% ipython --no-banner

In [1]: import numpy as np

In [2]: np.set_printoptions(precision=1, suppress=True, linewidth=160)

In [3]: rd = lambda a: np.round(a, 1) + 0

In [4]: M = np.array([[4.0, 1.0, 1.0, 1.0, 1.0, 1.0, 1.0],
   ...:     [1.0, 4.0, 1.0, 1.0, 1.0, 1.0, 1.0],
   ...:     [1.0, 1.0, 4.0, 1.0, 1.0, 1.0, 1.0],
   ...:     [1.0, 1.0, 1.0, 4.0, 1.0, 1.0, 1.0],
   ...:     [1.0, 1.0, 1.0, 1.0, 4.0, 1.0, 1.0],
   ...:     [1.0, 1.0, 1.0, 1.0, 1.0, 4.0, 1.0],
   ...:     [1.0, 1.0, 1.0, 1.0, 1.0, 1.0, 4.0]])

In [5]: left, sigma = np.linalg.svd(M)
Traceback (most recent call last):
  Cell In[5], line 1
    left, sigma = np.linalg.svd(M)
ValueError: too many values to unpack (expected 2)


In [6]: left, sigma, Vh = np.linalg.svd(M, full_matrices=False)

In [7]: rd(Vh @ Vh.T)
Out[7]: 
array([[1., 0., 0., 0., 0., 0., 0.],
       [0., 1., 0., 0., 0., 0., 0.],
       [0., 0., 1., 0., 0., 0., 0.],
       [0., 0., 0., 1., 0., 0., 0.],
       [0., 0., 0., 0., 1., 0., 0.],
       [0., 0., 0., 0., 0., 1., 0.],
       [0., 0., 0., 0., 0., 0., 1.]])

In [8]: rd(left.T @ M @ Vh.T)
Out[8]: 
array([[10.,  0.,  0.,  0.,  0.,  0.,  0.],
       [ 0.,  3.,  0.,  0.,  0.,  0.,  0.],
       [ 0.,  0.,  3.,  0.,  0.,  0.,  0.],
       [ 0.,  0.,  0.,  3.,  0.,  0.,  0.],
       [ 0.,  0.,  0.,  0.,  3.,  0.,  0.],
       [ 0.,  0.,  0.,  0.,  0.,  3.,  0.],
       [ 0.,  0.,  0.,  0.,  0.,  0.,  3.]])

In [9]: rd(np.cumsum(sigma ** 2) / np.sum(sigma ** 2))
Out[9]: array([0.6, 0.7, 0.8, 0.8, 0.9, 0.9, 1. ])

In [10]: rd(np.sqrt((sigma ** 2).sum())), rd(np.linalg.norm(M))
Out[10]: (np.float64(12.4), np.float64(12.4))

In [11]: rd(left.T @ left)
Out[11]: 
array([[1., 0., 0., 0., 0., 0., 0.],
       [0., 1., 0., 0., 0., 0., 0.],
       [0., 0., 1., 0., 0., 0., 0.],
       [0., 0., 0., 1., 0., 0., 0.],
       [0., 0., 0., 0., 1., 0., 0.],
       [0., 0., 0., 0., 0., 1., 0.],
       [0., 0., 0., 0., 0., 0., 1.]])

In [12]: (sigma > 1e-8).sum()
Out[12]: np.int64(7)

In [13]: L = np.linalg.cholesky(M)

In [14]: print(rd(L @ L.T))
[[4. 1. 1. 1. 1. 1. 1.]
 [1. 4. 1. 1. 1. 1. 1.]
 [1. 1. 4. 1. 1. 1. 1.]
 [1. 1. 1. 4. 1. 1. 1.]
 [1. 1. 1. 1. 4. 1. 1.]
 [1. 1. 1. 1. 1. 4. 1.]
 [1. 1. 1. 1. 1. 1. 4.]]

In [15]: rd(np.diag(L) ** 2)
Out[15]: array([4. , 3.8, 3.6, 3.5, 3.4, 3.4, 3.3])

In [16]: rd(np.prod(np.diag(L)) ** 2), rd(np.linalg.det(M))
Out[16]: (np.float64(7290.0), np.float64(7290.0))

In [17]: rd(M / np.sqrt(np.outer(np.diag(M), np.diag(M))))
Out[17]: 
array([[1. , 0.2, 0.2, 0.2, 0.2, 0.2, 0.2],
       [0.2, 1. , 0.2, 0.2, 0.2, 0.2, 0.2],
       [0.2, 0.2, 1. , 0.2, 0.2, 0.2, 0.2],
       [0.2, 0.2, 0.2, 1. , 0.2, 0.2, 0.2],
       [0.2, 0.2, 0.2, 0.2, 1. , 0.2, 0.2],
       [0.2, 0.2, 0.2, 0.2, 0.2, 1. , 0.2],
       [0.2, 0.2, 0.2, 0.2, 0.2, 0.2, 1. ]])

In [18]: evals, vecs = np.linalg.eigh(M)

In [19]: (evals > 1e-8).sum(), (evals < -1e-8).sum()
Out[19]: (np.int64(7), np.int64(0))

In [20]: rd(np.linalg.eigvalsh(M + 5 * np.eye(7)))
Out[20]: array([ 8.,  8.,  8.,  8.,  8.,  8., 15.])

In [21]: rd(vecs.T @ M @ vecs)
Out[21]: 
array([[ 3.,  0.,  0.,  0.,  0.,  0.,  0.],
       [ 0.,  3.,  0.,  0.,  0.,  0.,  0.],
       [ 0.,  0.,  3.,  0.,  0.,  0.,  0.],
       [ 0.,  0.,  0.,  3.,  0.,  0.,  0.],
       [ 0.,  0.,  0.,  0.,  3.,  0.,  0.],
       [ 0.,  0.,  0.,  0.,  0.,  3.,  0.],
       [ 0.,  0.,  0.,  0.,  0.,  0., 10.]])

In [22]: rd(np.linalg.svd(M, compute_uv=False))
Out[22]: array([10.,  3.,  3.,  3.,  3.,  3.,  3.])

In [23]: rd(evals)
Out[23]: array([ 3.,  3.,  3.,  3.,  3.,  3., 10.])

In [24]: np.abs(vecs[:, -1]).round(6).argmax()
Out[24]: np.int64(0)

In [25]: rng = np.random.default_rng(82278)

In [26]: lab = rng.integers(0, 2, 9)

In [27]: E = (lab[:, None] == lab) * -2 + np.eye(9)

In [28]: E
Out[28]: 
array([[-1., -2.,  0.,  0., -2., -2., -2., -2., -2.],
       [-2., -1.,  0.,  0., -2., -2., -2., -2., -2.],
       [ 0.,  0., -1., -2.,  0.,  0.,  0.,  0.,  0.],
       [ 0.,  0., -2., -1.,  0.,  0.,  0.,  0.,  0.],
       [-2., -2.,  0.,  0., -1., -2., -2., -2., -2.],
       [-2., -2.,  0.,  0., -2., -1., -2., -2., -2.],
       [-2., -2.,  0.,  0., -2., -2., -1., -2., -2.],
       [-2., -2.,  0.,  0., -2., -2., -2., -1., -2.],
       [-2., -2.,  0.,  0., -2., -2., -2., -2., -1.]])

In [29]: Y = E[0, 0] * E[1:] - np.outer(E[1:, 0], E[0])

In [30]: Y
Out[30]: 
array([[ 0., -3.,  0.,  0., -2., -2., -2., -2., -2.],
       [ 0.,  0.,  1.,  2.,  0.,  0.,  0.,  0.,  0.],
       [ 0.,  0.,  2.,  1.,  0.,  0.,  0.,  0.,  0.],
       [ 0., -2.,  0.,  0., -3., -2., -2., -2., -2.],
       [ 0., -2.,  0.,  0., -2., -3., -2., -2., -2.],
       [ 0., -2.,  0.,  0., -2., -2., -3., -2., -2.],
       [ 0., -2.,  0.,  0., -2., -2., -2., -3., -2.],
       [ 0., -2.,  0.,  0., -2., -2., -2., -2., -3.]])

In [31]: E[:, 0] / E[0, 0]
Out[31]: array([ 1.,  2., -0., -0.,  2.,  2.,  2.,  2.,  2.])

In [32]: np.linalg.matrix_rank(Y), np.linalg.matrix_rank(E)
Out[32]: (np.int64(8), np.int64(9))

In [33]: evals, vecs = np.linalg.eigh(E)

In [34]: x = np.array([-3, 1, -3, 0, -1, 2, 1, -2, 3])

In [35]: rd(x @ E @ x / (x @ x)), rd(evals[0]), rd(evals[-1])
Out[35]: (np.float64(0.5), np.float64(-13.0), np.float64(1.0))

In [36]: x @ E @ x
Out[36]: np.float64(18.0)

In [37]: rd(vecs * np.maximum(evals, 0) @ vecs.T)
Out[37]: 
array([[ 0.9, -0.1,  0. ,  0. , -0.1, -0.1, -0.1, -0.1, -0.1],
       [-0.1,  0.9,  0. ,  0. , -0.1, -0.1, -0.1, -0.1, -0.1],
       [ 0. ,  0. ,  0.5, -0.5,  0. ,  0. ,  0. ,  0. ,  0. ],
       [ 0. ,  0. , -0.5,  0.5,  0. ,  0. ,  0. ,  0. ,  0. ],
       [-0.1, -0.1,  0. ,  0. ,  0.9, -0.1, -0.1, -0.1, -0.1],
       [-0.1, -0.1,  0. ,  0. , -0.1,  0.9, -0.1, -0.1, -0.1],
       [-0.1, -0.1,  0. ,  0. , -0.1, -0.1,  0.9, -0.1, -0.1],
       [-0.1, -0.1,  0. ,  0. , -0.1, -0.1, -0.1,  0.9, -0.1],
       [-0.1, -0.1,  0. ,  0. , -0.1, -0.1, -0.1, -0.1,  0.9]])

In [38]: rd(np.linalg.eigvalsh(E[1:, 1:]))
Out[38]: array([-11.,  -3.,   1.,   1.,   1.,   1.,   1.,   1.])

In [39]: Y = E / np.sqrt((E ** 2).mean(axis=1, keepdims=True))

In [40]: rd(np.linalg.norm(Y, axis=1))
Out[40]: array([3., 3., 3., 3., 3., 3., 3., 3., 3.])

In [41]: print(rd(E - E.mean(axis=1, keepdims=True)))
[[ 0.4 -0.6  1.4  1.4 -0.6 -0.6 -0.6 -0.6 -0.6]
 [-0.6  0.4  1.4  1.4 -0.6 -0.6 -0.6 -0.6 -0.6]
 [ 0.3  0.3 -0.7 -1.7  0.3  0.3  0.3  0.3  0.3]
 [ 0.3  0.3 -1.7 -0.7  0.3  0.3  0.3  0.3  0.3]
 [-0.6 -0.6  1.4  1.4  0.4 -0.6 -0.6 -0.6 -0.6]
 [-0.6 -0.6  1.4  1.4 -0.6  0.4 -0.6 -0.6 -0.6]
 [-0.6 -0.6  1.4  1.4 -0.6 -0.6  0.4 -0.6 -0.6]
 [-0.6 -0.6  1.4  1.4 -0.6 -0.6 -0.6  0.4 -0.6]
 [-0.6 -0.6  1.4  1.4 -0.6 -0.6 -0.6 -0.6  0.4]]

In [42]: np.linalg.matrix_rank(Y) == np.linalg.matrix_rank(E)
Out[42]: np.True_

In [43]: print(Y[0])
[-0.6 -1.2  0.   0.  -1.2 -1.2 -1.2 -1.2 -1.2]

In [44]: np.linalg.matrix_rank(E - E.mean(axis=1, keepdims=True))
Out[44]: np.int64(8)

In [45]: F = np.loadtxt("mat.csv", delimiter=",")

In [46]: rd(F)
Out[46]: 
array([[ 22.5,  -4.3, -33.2,   5.5,  -0.2,   0.1],
       [ 22.1,  -4.3, -32.6,   5.3,  -0.2,   0.1],
       [ 21.1,  -4.5, -30.7,   5. ,  -0.4,   0.2],
       [ 17.9,  -4.9, -25.1,   3.9,  -0.8,   0.4],
       [ 10.1,  -5.2, -12. ,   1.1,  -1.6,   0.8],
       [  4.8,  -4.3,  -4.1,  -0.7,  -2. ,   1. ],
       [  3.6,  -3.8,  -2.5,  -1.1,  -2. ,   1. ],
       [  2.7,  -3.4,  -1.4,  -1.4,  -2. ,   1. ],
       [  1.9,  -2.9,  -0.6,  -1.5,  -1.9,   0.9],
       [  1.5,  -2.6,  -0.2,  -1.6,  -1.8,   0.9],
       [  1.1,  -2.1,   0.2,  -1.6,  -1.7,   0.8],
       [  0.7,  -1.7,   0.4,  -1.5,  -1.5,   0.7],
       [  0.3,  -0.9,   0.5,  -1.2,  -1.1,   0.5],
       [  0.1,  -0.6,   0.4,  -0.9,  -0.8,   0.4],
       [  0. ,   0.2,  -0.3,   0.7,   0.6,  -0.3],
       [  0.2,   0.1,  -0.5,   2.5,   1.8,  -0.9],
       [  0.2,   0. ,  -0.5,   2.8,   2. ,  -1. ],
       [  0.2,  -0.2,  -0.4,   3.3,   2.4,  -1.2],
       [  0.3,  -0.5,  -0.3,   4. ,   2.8,  -1.4],
       [  0.1,  -3. ,   2. ,   7.9,   5.3,  -2.7],
       [ -0.9,  -8.1,   7.8,  12.9,   8.3,  -4.2],
       [ -1.1,  -8.9,   8.8,  13.5,   8.7,  -4.4],
       [ -4. , -17.9,  21. ,  20. ,  12.5,  -6.3],
       [ -7. , -25.5,  32.2,  24.6,  15.2,  -7.6],
       [ -7.1, -25.8,  32.7,  24.8,  15.3,  -7.6]])

In [47]: cent = F[[9, 10]].astype(float)

In [48]: for _ in range(4):
    ...:     lab = np.linalg.norm(F[:, None] - cent, axis=-1).argmin(axis=1)
    ...:     cent = np.array([F[lab == j].mean(axis=0) for j in range(2)])
    ...: 

In [49]: lab
Out[49]: array([0, 0, 0, 0, 0, 1, 1, 1, 1, 1, 1, 1, 1, 1, 1, 1, 1, 1, 1, 1, 1, 1, 1, 1, 1])

In [50]: print(np.bincount(lab))
[ 5 20]

In [51]: rd(cent[1] - cent[0])
Out[51]: array([-18.8,  -0.9,  31.5,   1.1,   3.7,  -1.8])

In [52]: rd(cent)
Out[52]: 
array([[ 18.7,  -4.6, -26.7,   4.1,  -0.6,   0.3],
       [ -0.1,  -5.6,   4.8,   5.3,   3. ,  -1.5]])

In [53]: W0 = np.loadtxt("test1.csv", delimiter=",")

In [54]: W0
Out[54]: 
array([[-2.2, -2.7,  2.7, -1.1,  1.5],
       [-2.7,  0. , -3.6,  0.8, -1.3],
       [ 2.7, -3.6, -1.6, -0.2,  0.2],
       [-1.1,  0.8, -0.2,  2.9, -5.9],
       [ 1.5, -1.3,  0.2, -5.9,  0.9]])

In [55]: # symmetric

In [56]: evals, vecs = np.linalg.eig(W0)

In [57]: rd(evals)
Out[57]: array([ 9.,  4., -5., -4., -4.])

In [58]: rd(np.sort(np.linalg.eigvals(W0.T)))
Out[58]: array([-5., -4., -4.,  4.,  9.])

In [59]: rd(np.sort(np.linalg.eigvals(np.linalg.inv(W0))))
Out[59]: array([-0.3, -0.3, -0.2,  0.1,  0.3])

In [60]: rd(W0 @ vecs[:, 0] - evals[0] * vecs[:, 0])
Out[60]: array([0., 0., 0., 0., 0.])

In [61]: print(rd(np.linalg.eigvalsh(W0).min()))
-5.0

In [62]: np.all(np.linalg.eigvalsh(W0) > 0)
Out[62]: np.False_

In [63]: u = np.array([3, 2, 6, 0, 1])

In [64]: Y = W0 + np.outer(u, np.eye(5)[1])

In [65]: np.linalg.matrix_rank(Y - W0)
Out[65]: np.int64(1)

In [66]: rd(np.linalg.det(Y) / np.linalg.det(W0)), rd(1 + np.linalg.solve(W0, u)[1])
Out[66]: (np.float64(-0.6), np.float64(-0.6))

In [67]: rd(np.abs(np.linalg.eigvals(W0)).max())
Out[67]: np.float64(9.0)

In [68]: np.allclose(W0, W0.T)
Out[68]: True

In [69]: np.allclose(W0 @ W0.T, W0.T @ W0)
Out[69]: True

In [70]: rd(np.trace(W0))
Out[70]: np.float64(0.0)

In [71]: rd(W0 @ W0)
Out[71]: 
array([[ 22.9,  -6.6,   0. , -12.3,   8.6],
       [ -6.6,  22.6,  -2. ,  13.7, -10.7],
       [  0. ,  -2. ,  22.9,  -7.3,   9.8],
       [-12.3,  13.7,  -7.3,  45.1, -25.2],
       [  8.6, -10.7,   9.8, -25.2,  39.6]])
